>>> import numpy as np
>>> from numpy import linalg as LA
>>> np.set_printoptions(precision=1, suppress=True, linewidth=140, floatmode="fixed")
>>> def rd(a):
...     return np.round(a, 1) + 0
... 
>>> data = np.load("out19.npy")
>>> data
array([[-3.0, -1.0,  1.0, -1.0,  0.0,  1.0,  1.0, -4.0],
       [-1.0,  1.0,  1.0, -3.0,  1.0,  0.0,  1.0,  5.0],
       [ 3.0, -1.0,  3.0, -1.0,  0.0, -2.0, -1.0, -2.0],
       [ 0.0, -3.0,  0.0,  1.0,  1.0,  0.0,  0.0,  5.0],
       [-1.0,  0.0,  2.0,  2.0,  3.0, -1.0,  3.0, -4.0],
       [ 0.0, -2.0,  0.0, -3.0,  2.0,  0.0, -1.0,  2.0],
       [ 1.0,  3.0,  0.0, -3.0,  2.0, -2.0,  3.0,  5.0],
       [ 0.0,  0.0,  0.0,  0.0,  0.0,  0.0,  0.0, -2.0]])
>>> left, sigma, VT = LA.svd(data)
>>> np.argmax(sigma[:-1] / (sigma[1:] + 1e-6)) + 1
np.int64(7)
>>> out = left[:, :7] @ np.diag(sigma[:7]) @ VT[:7]
>>> LA.matrix_rank(data, rtol=0.05)
np.int64(7)
>>> q, vecs = LA.qr(data[:, :4])[0], LA.qr(data[:, 4:])[0]
>>> sigma = LA.svd(q.T @ vecs, compute_uv=False)
>>> rd(sigma)
array([1.0, 0.9, 0.7, 0.5])
>>> (sigma > 0.9).sum()
np.int64(2)
>>> W0 = np.load("sample7.npy")
>>> W0
array([[  8.7,   5.7, -11.7,  -7.4,   8.4,   4.8,  11.4,   3.9,  -4.7,  -6.1, -15.2, -11.3,   5.3],
       [  9.4,   4.2,  -8.9, -11.7,   9.1,   3.7,   9.3,   4.0,  -3.3,  -5.1, -14.8, -10.1,   4.2],
       [ 10.4,   5.2,  -8.8,  -9.6,   9.8,   2.9,  10.8,   3.8,  -5.8,  -4.4, -15.4,  -9.0,   6.3],
       [ 11.1,   4.6, -13.9, -10.1,  11.0,   4.0,   9.1,   5.2,  -6.0,  -3.8, -15.7, -12.2,   4.5],
       [ 11.8,   5.5, -10.4,  -9.5,  10.9,   4.2,  10.9,   4.4,  -5.3,  -4.3, -15.2,  -9.1,   3.9],
       [ 10.7,   7.2, -10.0,  -8.8,   9.6,   6.2,   9.0,   5.6,  -7.3,  -4.9, -14.4,  -9.8,   5.7],
       [ 12.1,   5.9,  -9.0,  -9.6,  10.3,   6.7,  11.5,   4.8,  -5.0,  -4.0, -16.7,  -8.6,   5.0],
       [ 10.0,   5.6, -10.3,  -9.0,  11.1,   4.7,  10.7,   3.6,  -4.0,  -6.0, -14.9, -10.9,   4.8],
       [  9.7,   4.8,  -9.7,  -8.9,   8.5,   5.1,   9.7,   5.3,  -5.1,  -5.1, -13.9,  -8.4,   4.8],
       [ 10.5,   6.7, -11.2, -10.1,   9.1,   6.3,  10.6,   3.7,  -6.1,  -5.3, -14.3, -10.5,   6.2],
       [  9.7,   4.8,  -9.9, -10.4,   9.9,   4.4,  11.1,   4.8,  -6.5,  -4.3, -14.1,  -9.7,   4.4],
       [  9.3,   5.8,  -8.5,  -8.9,  10.1,   5.2,   9.0,   3.7,  -5.5,  -5.2, -14.9,  -9.4,   5.6],
       [  9.7,   5.4,  -9.3, -11.1,   8.1,   4.4,  10.1,   6.4,  -4.6,  -5.4, -15.1,  -9.7,   5.8],
       [  9.2,   3.5,  -9.4,  -9.9,  10.3,   6.5,  10.2,   6.0,  -5.6,  -4.0, -14.9,  -9.4,   3.3],
       [  9.5,   6.8,  -9.5,  -9.1,   9.6,   3.8,   9.1,   3.8,  -5.5,  -5.0, -14.9, -10.2,   5.3],
       [ 10.5,   5.7, -10.1, -10.2,   8.6,   4.5,   9.8,   4.5,  -3.9,  -5.2, -14.8,  -8.9,   4.6],
       [ 10.4,   6.6, -10.1, -10.7,  10.0,   6.2,   9.0,   3.8,  -4.9,  -4.8, -14.3, -11.6,   5.6],
       [  8.3,   6.3,  -9.4, -12.0,   9.9,   4.8,   9.3,   5.3,  -5.4,  -3.5, -15.2,  -9.8,   5.6],
       [ 13.0,   4.7,  -8.6,  -8.2,  11.0,   4.3,  10.2,   5.3,  -5.3,  -4.5, -15.6,  -9.1,   5.6],
       [ 12.2,   4.8,  -9.4,  -8.5,  11.7,   3.5,   9.5,   6.3,  -6.2,  -2.3, -16.0,  -8.8,   6.3],
       [ 11.6,   4.8, -10.4, -10.6,   9.9,   6.3,  10.1,   5.1,  -6.2,  -5.4, -16.8, -10.5,   6.6],
       [ 10.6,   3.3,  -9.2, -10.5,   9.4,   3.0,  10.8,   4.6,  -6.4,  -4.5, -14.1,  -8.8,   5.0],
       [  9.8,   5.0,  -9.1, -10.8,  10.5,   3.1,   9.7,   3.3,  -2.8,  -5.2, -15.1, -10.8,   4.0],
       [  9.6,   5.0,  -9.4,  -9.1,  10.0,   4.5,   9.5,   7.0,  -5.5,  -5.3, -13.9,  -8.7,   6.8],
       [  9.4,   6.2,  -9.1,  -8.8,  12.0,   6.6,   9.8,   5.2,  -3.9,  -5.2, -13.7, -11.2,   3.7],
       [  9.0,   5.7,  -8.7, -10.5,  10.8,   2.6,  10.0,   5.3,  -4.1,  -5.1, -15.6,  -9.9,   5.8],
       [  9.4,   5.0,  -9.5, -10.5,  10.3,   5.4,   8.4,   4.9,  -5.6,  -4.8, -16.0,  -9.1,   6.5],
       [ 10.7,   4.5, -10.4, -11.1,  10.2,   4.3,  10.7,   5.8,  -4.2,  -5.2, -16.8, -10.5,   3.3],
       [  9.0,   5.5, -10.6, -10.2,  10.9,   5.0,   7.8,   5.1,  -3.5,  -4.2, -14.6,  -8.4,   6.0],
       [  9.0,   4.9,  -8.3,  -9.8,   8.0,   4.3,  10.5,   4.5,  -5.5,  -5.2, -15.3, -10.7,   5.7],
       [ 12.0,   5.3,  -9.8, -11.3,   8.7,   5.5,  10.2,   4.8,  -4.4,  -6.5, -16.1, -10.5,   5.3],
       [  8.8,   4.6, -11.0,  -7.9,   8.7,   5.0,  11.9,   4.8,  -4.2,  -3.3, -15.6, -10.5,   6.0],
       [  8.6,   4.2,  -9.8,  -9.7,  10.9,   4.0,   9.8,   4.5,  -4.8,  -6.7, -15.0,  -9.9,   6.6],
       [ 12.1,   2.4, -10.0, -10.5,   8.3,   3.8,  10.3,   5.9,  -5.1,  -6.0, -14.9,  -9.7,   6.5],
       [  8.1,   5.3, -10.2, -11.1,  10.3,   4.5,   9.8,   5.9,  -5.1,  -5.1, -16.9,  -8.2,   4.8],
       [  9.0,   4.9,  -9.9,  -9.1,  11.7,   6.1,   8.4,   7.2,  -5.4,  -6.7, -14.4,  -9.8,   3.0],
       [ 11.0,   6.7,  -9.5, -10.9,  10.5,   3.6,  10.4,   4.9,  -6.1,  -4.1, -15.3,  -9.8,   6.0]])
>>> cov = np.cov(W0, rowvar=False)
>>> rd(np.polyfit(W0[:, 8], W0[:, 3], 1))
array([ -0.2, -10.7])
>>> np.median(W0, axis=0)
array([  9.7,   5.2,  -9.7, -10.1,  10.0,   4.5,  10.0,   4.9,  -5.3,  -5.1, -15.1,  -9.8,   5.6])
>>> cov.shape
(13, 13)
